% python3 -q
>>> import numpy as np
>>> from numpy import linalg as LA
>>> np.set_printoptions(suppress=True, linewidth=160)
>>> m1 = np.loadtxt("out15.csv", delimiter=",")
>>> print(m1)
[[ 0.41  0.02 -0.44 -0.24 -0.23 -0.24]
 [ 0.35  0.   -0.34 -0.19 -0.13 -0.16]
 [-2.84 -0.02  2.82  1.44  1.41  1.42]
 [ 2.15  0.03 -2.14 -1.12 -1.07 -1.08]
 [-0.01 -0.03  0.   -0.01 -0.01 -0.05]
 [-0.24 -0.01  0.25  0.11  0.1   0.11]
 [-0.56  0.    0.56  0.29  0.3   0.27]
 [-1.04 -0.02  1.05  0.53  0.52  0.49]
 [ 4.71  0.   -4.75 -2.34 -2.39 -2.37]
 [-0.22 -0.02  0.18  0.09  0.09  0.11]
 [ 1.81  0.   -1.78 -0.9  -0.89 -0.86]
 [ 1.01  0.01 -1.01 -0.47 -0.51 -0.48]
 [ 1.49  0.   -1.45 -0.72 -0.73 -0.75]
 [ 3.73  0.02 -3.73 -1.87 -1.88 -1.87]
 [ 2.29 -0.01 -2.32 -1.16 -1.13 -1.15]
 [ 2.12  0.   -2.08 -1.04 -1.   -1.06]
 [ 0.73 -0.03 -0.79 -0.38 -0.36 -0.38]
 [-0.17 -0.01  0.2   0.07  0.11  0.06]
 [ 2.4   0.   -2.39 -1.22 -1.17 -1.21]
 [ 2.47  0.01 -2.49 -1.27 -1.23 -1.28]
 [ 2.53 -0.01 -2.53 -1.27 -1.22 -1.28]
 [ 4.4   0.04 -4.43 -2.24 -2.2  -2.2 ]
 [ 3.19  0.   -3.18 -1.56 -1.58 -1.64]
 [-3.8   0.    3.76  1.9   1.87  1.9 ]]
>>> Y = np.c_[m1[:, :4] @ np.array([[0, 3, 2, 3], [1, 1, 0, 3], [0, 3, 2, 2], [0, 1, 1, 1]]), np.array([-1, 8, 0, 8, 5, -9, -1, 5, 6, 9, 8, -1, 1, -4, -4, -4, 7, -6, 6, -2, 6, -8, 5, 0])]
>>> print(Y.round(2))
[[ 0.02 -0.31 -0.3   0.17 -1.  ]
 [ 0.   -0.16 -0.17  0.18  8.  ]
 [-0.02  1.36  1.4  -1.5   0.  ]
 [ 0.03 -1.06 -1.1   1.14  8.  ]
 [-0.03 -0.07 -0.03 -0.13  5.  ]
 [-0.01  0.13  0.13 -0.14 -9.  ]
 [ 0.    0.29  0.29 -0.27 -1.  ]
 [-0.02  0.54  0.55 -0.55  5.  ]
 [ 0.   -2.46 -2.42  2.29  6.  ]
 [-0.02 -0.05  0.01 -0.27  9.  ]
 [ 0.   -0.81 -0.84  0.97  8.  ]
 [ 0.01 -0.46 -0.47  0.57 -1.  ]
 [ 0.   -0.6  -0.64  0.85  1.  ]
 [ 0.02 -1.85 -1.87  1.92 -4.  ]
 [-0.01 -1.26 -1.22  1.04 -4.  ]
 [ 0.   -0.92 -0.96  1.16 -4.  ]
 [-0.03 -0.59 -0.5   0.14  7.  ]
 [-0.01  0.15  0.13 -0.07 -6.  ]
 [ 0.   -1.19 -1.2   1.2   6.  ]
 [ 0.01 -1.32 -1.31  1.19 -2.  ]
 [-0.01 -1.28 -1.27  1.23  6.  ]
 [ 0.04 -2.29 -2.3   2.22 -8.  ]
 [ 0.   -1.53 -1.54  1.65  5.  ]
 [ 0.    1.78  1.82 -1.98  0.  ]]
>>> print(np.round(LA.norm(Y - m1 @ LA.lstsq(m1, Y)[0], axis=0), 2) + 0)
[ 0.    0.    0.    0.   24.21]
>>> print(LA.matrix_rank(np.c_[m1, Y]))
7
>>> print(np.round(LA.norm(LA.qr(m1)[0].T @ Y, axis=0) ** 2 / ((Y ** 2).sum(axis=0) + 1e-12), 2))
[1.   1.   1.   1.   0.21]
>>> lab = m1[:, 4] > np.median(m1[:, 4])
>>> f = m1[lab].mean(axis=0) - m1[~lab].mean(axis=0)
>>> print(((m1 - m1.mean(axis=0)) @ f > 0).astype(int))
[1 1 1 0 1 1 1 1 0 1 0 1 0 0 0 0 1 1 0 0 0 0 0 1]
>>> vec = np.array([9, 6, -2, 2, -9, -9])
>>> a = np.maximum(m1 @ vec, 0)
>>> print(np.flatnonzero(a > 1e-9))
[ 0  1  3  4  8 10 11 12 13 14 15 16 18 19 20 21 22]
>>> q, Rm = LA.qr(m1)
>>> print(q.shape, Rm.shape)
(24, 6) (6, 6)
>>> print(np.round(np.abs(np.diag(Rm)), 2))
[11.39  0.08  0.13  0.1   0.09  0.1 ]
>>> print(np.round(abs(Rm[0, 0]), 2), round(LA.norm(m1[:, 0]), 2))
11.39 11.39
>>> X = np.loadtxt("layer1.csv", delimiter=",")
>>> print(X)
[[ 0.  0.  0.  0.]
 [-2. -1.  2.  1.]
 [ 0.  0.  0.  0.]
 [-8. -4.  6.  3.]]
>>> left, sigma, Vt = LA.svd(X)
>>> V = Vt[:(sigma > 1e-8).sum()]
>>> rng = np.random.default_rng(29767)
>>> vec = X[0] + 3 * X[1] + rng.integers(2) * np.eye(4)[2]
>>> print(vec)
[-6. -3.  7.  3.]
>>> print(np.round(np.diag(V.T @ V), 2))
[0.8 0.2 0.8 0.2]
>>> print(LA.matrix_rank(np.vstack([X, vec])))
3
>>> print(round(LA.norm(vec - V.T @ V @ vec), 2))
0.45
>>> print(np.allclose(V.T @ V @ vec, vec))
False
>>> def softmax(z):
...     e = np.exp(z - z.max(axis=-1, keepdims=True))
...     return e / e.sum(axis=-1, keepdims=True)
... 
>>> print(np.round(softmax(X[3] + 3), 2) + 0)
[0.   0.   0.95 0.05]
>>> print(np.round(softmax(10 * X[3]), 2) + 0)
[0. 0. 1. 0.]
>>> print(np.round(softmax(X[3]), 2) + 0)
[0.   0.   0.95 0.05]
>>> S = X @ X.T / np.sqrt(4)
>>> print(softmax(S).round(6).argmax(axis=1))
[0 3 0 3]
>>> data = np.loadtxt("x.csv", delimiter=",")
>>> print(data)
[[-2.  4.  0.  6.  4. -6. -2. -6. -4.  2.  4.]
 [-1.  2.  0.  3.  2. -3. -1. -3. -2.  1.  2.]
 [ 1. -2.  0. -3. -2.  3.  1.  3.  2. -1. -2.]
 [-2.  4.  0.  6.  4. -6. -2. -6. -4.  2.  4.]
 [-2.  4.  0.  6.  4. -6. -2. -6. -4.  2.  4.]
 [ 1. -2.  0. -3. -2.  3.  1.  3.  2. -1. -2.]
 [-2.  4.  0.  6.  4. -6. -2. -6. -4.  2.  4.]
 [-1.  2.  0.  3.  2. -3. -1. -3. -2.  1.  2.]
 [ 0.  0.  0.  0.  0.  0.  0.  0.  0.  0.  0.]
 [ 2. -4.  0. -6. -4.  6.  2.  6.  4. -2. -4.]]
>>> Y = data + rng.integers(-2, 3, (10, 1)) @ rng.integers(-2, 3, (1, 11))
>>> print(Y)
[[ -4.   3.   1.   4.   3.  -8.   0.  -8.  -6.   4.   5.]
 [ -5.   0.   2.  -1.   0.  -7.   3.  -7.  -6.   5.   4.]
 [ -3.  -4.   2.  -7.  -4.  -1.   5.  -1.  -2.   3.   0.]
 [ -4.   3.   1.   4.   3.  -8.   0.  -8.  -6.   4.   5.]
 [  0.   5.  -1.   8.   5.  -4.  -4.  -4.  -2.   0.   3.]
 [ -1.  -3.   1.  -5.  -3.   1.   3.   1.   0.   1.  -1.]
 [ -6.   2.   2.   2.   2. -10.   2. -10.  -8.   6.   6.]
 [  1.   3.  -1.   5.   3.  -1.  -3.  -1.   0.  -1.   1.]
 [  4.   2.  -2.   4.   2.   4.  -4.   4.   4.  -4.  -2.]
 [  0.  -5.   1.  -8.  -5.   4.   4.   4.   2.   0.  -3.]]
>>> print(Y - data)
[[-2. -1.  1. -2. -1. -2.  2. -2. -2.  2.  1.]
 [-4. -2.  2. -4. -2. -4.  4. -4. -4.  4.  2.]
 [-4. -2.  2. -4. -2. -4.  4. -4. -4.  4.  2.]
 [-2. -1.  1. -2. -1. -2.  2. -2. -2.  2.  1.]
 [ 2.  1. -1.  2.  1.  2. -2.  2.  2. -2. -1.]
 [-2. -1.  1. -2. -1. -2.  2. -2. -2.  2.  1.]
 [-4. -2.  2. -4. -2. -4.  4. -4. -4.  4.  2.]
 [ 2.  1. -1.  2.  1.  2. -2.  2.  2. -2. -1.]
 [ 4.  2. -2.  4.  2.  4. -4.  4.  4. -4. -2.]
 [-2. -1.  1. -2. -1. -2.  2. -2. -2.  2.  1.]]
>>> print(np.round(LA.svd(Y - data, compute_uv=False), 2) + 0)
[26.53  0.    0.    0.    0.    0.    0.    0.    0.    0.  ]
>>> vec = np.array([-2, 0, 2, -2, 1, 3, -3, 0, 2, -2, -2])
>>> print(Y @ np.ones(11))
[ -6. -12. -12.  -6.   6.  -6. -12.   6.  12.  -6.]
>>> print((Y @ vec).argmax())
8
>>> vec @ Y
Traceback (most recent call last):
  File "<python-input-46>", line 1, in <module>
    vec @ Y
    ~~~~^~~
ValueError: matmul: Input operand 1 has a mismatch in its core dimension 0, with gufunc signature (n?,k),(k,m?)->(n?,m?) (size 10 is different from 11)
>>> print(np.einsum("ij,j->i", Y, vec))
[-49. -44.  -8. -49. -23.   5. -62.  -5.  26.  23.]
>>> print(LA.matrix_rank(data, rtol=0.1))
1
>>> print([round(float(x), 2) for x in LA.svd(data, compute_uv=False)[:3]])
[33.23, 0.0, 0.0]
>>> W0 = np.load("block8.npy")
>>> print(W0)
[[-2.22 -0.23  0.35 -2.39 -4.    4.35 -0.23 -2.47 -2.56  6.18 -0.09]
 [-0.02  0.06  0.   -0.08 -0.05  0.08 -0.03  0.04 -0.02  0.03 -0.04]
 [ 0.   -0.04  0.   -0.07  0.01  0.04  0.04  0.04 -0.04  0.11 -0.08]
 [-0.1   0.03 -0.04  0.06 -0.11  0.   -0.02 -0.03  0.1  -0.08  0.15]
 [ 0.09 -0.04 -0.03  0.19  0.03  0.07 -0.13  0.01 -0.01 -0.19 -0.05]
 [ 0.12 -0.01  0.21 -0.12  0.13  0.23  0.07  0.08  0.04  0.01  0.  ]
 [ 0.05 -0.05 -0.03 -0.13  0.01 -0.03 -0.02 -0.22  0.06 -0.04 -0.01]
 [-2.31 -0.16  0.35 -2.21 -3.95  4.09 -0.32 -2.57 -2.35  6.1  -0.15]
 [-2.14 -0.2   0.44 -2.31 -4.04  3.91 -0.47 -2.44 -2.6   6.16 -0.32]
 [-2.09 -0.13  0.35 -2.24 -3.89  4.06 -0.4  -2.61 -2.45  5.94 -0.28]
 [ 0.03 -0.05  0.04 -0.04 -0.09  0.06 -0.02 -0.08  0.06  0.04 -0.06]
 [-2.5  -0.05  0.49 -2.27 -4.11  4.11 -0.54 -2.41 -2.33  6.07 -0.32]
 [ 0.06 -0.07  0.09  0.07  0.21  0.02 -0.09 -0.02  0.12  0.02  0.15]
 [-2.27 -0.4   0.3  -2.25 -4.26  4.26 -0.46 -2.32 -2.48  5.97 -0.29]]
>>> th = np.radians(180)
>>> Rm = np.eye(11)
>>> Rm[0, 0] = Rm[4, 4] = np.cos(th)
>>> Rm[0, 4], Rm[4, 0] = -np.sin(th), np.sin(th)
>>> print(Rm.round(2) + 0)
[[-1.  0.  0.  0.  0.  0.  0.  0.  0.  0.  0.]
 [ 0.  1.  0.  0.  0.  0.  0.  0.  0.  0.  0.]
 [ 0.  0.  1.  0.  0.  0.  0.  0.  0.  0.  0.]
 [ 0.  0.  0.  1.  0.  0.  0.  0.  0.  0.  0.]
 [ 0.  0.  0.  0. -1.  0.  0.  0.  0.  0.  0.]
 [ 0.  0.  0.  0.  0.  1.  0.  0.  0.  0.  0.]
 [ 0.  0.  0.  0.  0.  0.  1.  0.  0.  0.  0.]
 [ 0.  0.  0.  0.  0.  0.  0.  1.  0.  0.  0.]
 [ 0.  0.  0.  0.  0.  0.  0.  0.  1.  0.  0.]
 [ 0.  0.  0.  0.  0.  0.  0.  0.  0.  1.  0.]
 [ 0.  0.  0.  0.  0.  0.  0.  0.  0.  0.  1.]]
>>> Y = W0 @ Rm.T
>>> print(np.round(LA.svd(W0, compute_uv=False), 2), np.round(LA.svd(Y, compute_uv=False), 2))
[23.63  0.55  0.48  0.44  0.39  0.34  0.28  0.23  0.15  0.11  0.06] [23.63  0.55  0.48  0.44  0.39  0.34  0.28  0.23  0.15  0.11  0.06]
>>> print(np.allclose(LA.norm(W0, axis=1), LA.norm(Y, axis=1)))
True
>>> print(np.abs(Y - W0).max(axis=0))
[5.   0.   0.   0.   8.52 0.   0.   0.   0.   0.   0.  ]
>>> Y = np.c_[W0[:, :8] @ np.array([[2, 2, 0, 1, 4, 5, 3, 5],
...     [2, 3, 2, 0, 4, 1, 2, 5],
...     [3, 5, 5, 5, 2, 5, 3, 1],
...     [3, 1, 2, 2, 1, 2, 2, 4],
...     [1, 0, 1, 3, 1, 2, 5, 3],
...     [2, 5, 4, 3, 0, 2, 3, 4],
...     [5, 0, 0, 3, 4, 3, 2, 1],
...     [4, 0, 1, 1, 3, 4, 2, 0]]), np.array([-9, -9, -7, 7, 0, -6, -5, 9, 9, -6, 7, -4, -2, -1])]
>>> print(Y.round(2) + 0)
[[-17.35  15.98   7.44  -7.36 -23.82 -24.23 -23.2  -16.29  -9.  ]
 [ -0.04   0.46   0.27  -0.14   0.03  -0.07  -0.09   0.02  -9.  ]
 [  0.16   0.01  -0.01   0.17   0.06   0.2    0.11  -0.25  -7.  ]
 [ -0.41  -0.25  -0.16  -0.6   -0.58  -0.95  -0.89  -0.5    7.  ]
 [  0.14   0.45   0.47   0.24  -0.13   0.49   0.6    1.22   0.  ]
 [  1.75   2.29   1.92   2.3    1.39   2.65   2.37   1.66  -6.  ]
 [ -1.51  -0.48  -0.84  -0.7   -0.92  -1.19  -0.82  -0.66  -5.  ]
 [-18.17  14.89   6.85  -8.09 -24.33 -25.34 -23.88 -16.65   9.  ]
 [-18.62  14.56   6.34  -8.8  -24.03 -24.75 -24.41 -17.45   9.  ]
 [-18.32  15.24   6.75  -8.12 -23.74 -24.61 -23.25 -15.54  -6.  ]
 [ -0.43   0.37   0.09  -0.08  -0.45  -0.22  -0.44  -0.27   7.  ]
 [-18.67  15.58   7.73  -8.62 -24.99 -25.9  -24.79 -17.77  -4.  ]
 [  0.18   0.53   0.72   1.05   0.     0.93   1.34   0.94  -2.  ]
 [-18.51  14.81   6.66  -8.97 -25.39 -25.41 -25.29 -18.25  -1.  ]]
>>> print(LA.matrix_rank(Y))
9
>>> print(LA.matrix_rank(np.c_[W0, Y]))
12
>>> print(np.round(LA.norm(LA.qr(W0)[0].T @ Y, axis=0) ** 2 / ((Y ** 2).sum(axis=0) + 1e-12), 2))
[1.   1.   1.   1.   1.   1.   1.   1.   0.96]
